In [1]: import numpy as np

In [2]: from numpy import linalg as LA

In [3]: np.set_printoptions(suppress=True, linewidth=200)

In [4]: rd = lambda a: np.round(a, 2) + 0

In [5]: m1 = np.array([[2, 0, 0, 0], [1, 1, 0, 0], [0, 0, 2, 0], [0, 0, 1, 1]])

In [6]: m1 @ m1
Out[6]: 
array([[4, 0, 0, 0],
       [3, 1, 0, 0],
       [0, 0, 4, 0],
       [0, 0, 3, 1]])

In [7]: np.prod(np.diag(m1)), rd(LA.det(m1))
Out[7]: (np.int64(4), np.float64(4.0))

In [8]: [int(LA.matrix_rank(LA.matrix_power(m1, p))) for p in range(1, 5)]
Out[8]: [4, 4, 4, 4]

In [9]: rng = np.random.default_rng(58)

In [10]: z = rng.permutation(4)

In [11]: print(z)
[0 2 3 1]

In [12]: B = m1[z][:, z]

In [13]: print(rd(LA.det(B)), rd(LA.det(m1[z])))
4.0 4.0

In [14]: J = np.loadtxt("run8.csv", delimiter=",")

In [15]: J
Out[15]: 
array([[-2.05, -1.32, -3.64],
       [-1.72, -1.36, -2.38],
       [-1.91, -0.56, -3.22],
       [-2.07, -0.66, -2.86],
       [-2.27, -0.99, -2.38],
       [-1.71, -0.86, -2.96],
       [-2.42, -0.56, -3.31],
       [-2.38, -0.97, -3.1 ],
       [ 2.34,  2.89,  1.22],
       [ 1.81,  3.05,  1.28],
       [ 1.93,  3.09,  1.14],
       [ 2.18,  3.18,  1.41],
       [ 2.15,  2.77,  1.03],
       [ 2.02,  3.04,  1.15],
       [ 2.05,  2.91,  0.66],
       [ 2.46,  3.23,  1.4 ],
       [ 4.39,  3.22, -2.89],
       [ 4.81,  3.28, -2.79],
       [ 4.94,  2.64, -2.72],
       [ 5.67,  2.72, -3.17],
       [ 5.05,  3.42, -2.95],
       [ 4.82,  3.2 , -2.95],
       [ 4.92,  3.15, -3.14],
       [ 5.04,  2.99, -2.99]])

In [16]: B = np.c_[J[:, :1] @ np.array([[8]]), np.array([2, 1, 0, 0, 2, 1, 0, 2, 0, 1, 0, 3, 3, 0, 1, 0, 0, 2, 2, 0, 0, 3, 2, 0])]

In [17]: B
Out[17]: 
array([[-16.4 ,   2.  ],
       [-13.76,   1.  ],
       [-15.28,   0.  ],
       [-16.56,   0.  ],
       [-18.16,   2.  ],
       [-13.68,   1.  ],
       [-19.36,   0.  ],
       [-19.04,   2.  ],
       [ 18.72,   0.  ],
       [ 14.48,   1.  ],
       [ 15.44,   0.  ],
       [ 17.44,   3.  ],
       [ 17.2 ,   3.  ],
       [ 16.16,   0.  ],
       [ 16.4 ,   1.  ],
       [ 19.68,   0.  ],
       [ 35.12,   0.  ],
       [ 38.48,   2.  ],
       [ 39.52,   2.  ],
       [ 45.36,   0.  ],
       [ 40.4 ,   0.  ],
       [ 38.56,   3.  ],
       [ 39.36,   2.  ],
       [ 40.32,   0.  ]])

In [18]: rd(LA.norm(B - J @ LA.lstsq(J, B)[0], axis=0))
Out[18]: array([0.  , 5.65])

In [19]: LA.matrix_rank(B)
Out[19]: np.int64(2)

In [20]: feats = np.loadtxt("layer6.csv", delimiter=",")

In [21]: rd(feats)
Out[21]: 
array([[ 1.  ,  0.  ,  0.  ,  0.  ],
       [ 0.  ,  1.  ,  0.  ,  0.  ],
       [ 0.  ,  0.  ,  0.87,  0.5 ],
       [ 0.  ,  0.  , -0.5 ,  0.87]])

In [22]: # splits into 3 blocks

In [23]: np.flatnonzero(LA.matrix_power((feats != 0) + (feats.T != 0) + np.eye(4), 4)[2])
Out[23]: array([2, 3])

In [24]: print(rd(LA.det(feats)))
1.0

In [25]: rd(LA.pinv(feats))
Out[25]: 
array([[ 1.  ,  0.  ,  0.  ,  0.  ],
       [ 0.  ,  1.  ,  0.  ,  0.  ],
       [ 0.  ,  0.  ,  0.87, -0.5 ],
       [ 0.  ,  0.  ,  0.5 ,  0.87]])

In [26]: rd(feats @ feats.T)
Out[26]: 
array([[1., 0., 0., 0.],
       [0., 1., 0., 0.],
       [0., 0., 1., 0.],
       [0., 0., 0., 1.]])

In [27]: M = np.load("block2.npy")

In [28]: M
Out[28]: 
array([[ 0,  0,  1,  2],
       [ 1,  1,  2,  3],
       [-1, -1,  0,  1],
       [ 0,  0,  1,  2],
       [-2, -2, -1,  0]])

In [29]: x0 = np.array([5, 4, 1, 0])

In [30]: M @ x0
Out[30]: array([  1,  11,  -9,   1, -19])

In [31]: M @ np.ones(4)
Out[31]: array([ 3.,  7., -1.,  3., -5.])

In [32]: np.einsum("ij,j->i", M, x0)
Out[32]: array([  1,  11,  -9,   1, -19])

In [33]: (M * x0).sum(axis=1)
Out[33]: array([  1,  11,  -9,   1, -19])

In [34]: np.sign((M @ x0).round(6))
Out[34]: array([ 1,  1, -1,  1, -1])

In [35]: print(M @ np.eye(4)[1])
[ 0.  1. -1.  0. -2.]

In [36]: rank = LA.matrix_rank(M)

In [37]: rank
Out[37]: np.int64(2)

In [38]: null = LA.svd(M)[2][rank:].T

In [39]: [int(LA.matrix_rank(np.delete(M, i, axis=0))) for i in range(5)]
Out[39]: [2, 2, 2, 2, 2]

In [40]: np.argsort(-LA.norm(M, axis=0).round(6), kind="stable")[:3]
Out[40]: array([3, 2, 0])

In [41]: LA.matrix_rank(M, rtol=0.1)
Out[41]: np.int64(2)

In [42]: LA.cond(M) > 100
Out[42]: np.True_

In [43]: K = np.abs(np.array([[3, -2], [-3, 0]])) + np.eye(2)

In [44]: K = K / K.sum(axis=1, keepdims=True)

In [45]: rd(K)
Out[45]: 
array([[0.67, 0.33],
       [0.75, 0.25]])

In [46]: x0 = np.array([4, -5])

In [47]: print(LA.norm(K @ x0) <= LA.norm(K, 2) * LA.norm(x0) + 1e-9)
True

In [48]: (K * x0).sum(axis=1)
Out[48]: array([1.  , 1.75])

In [49]: rd(K @ np.eye(2)[1])
Out[49]: array([0.33, 0.25])

In [50]: (K @ x0).argmax()
Out[50]: np.int64(1)

In [51]: B = LA.invert(K)
AttributeError: module 'numpy.linalg' has no attribute 'invert'


In [52]: B = LA.inv(K)

In [53]: np.allclose(B, K.T)
Out[53]: False

In [54]: rd(LA.slogdet(K)[0])
Out[54]: np.float64(-1.0)
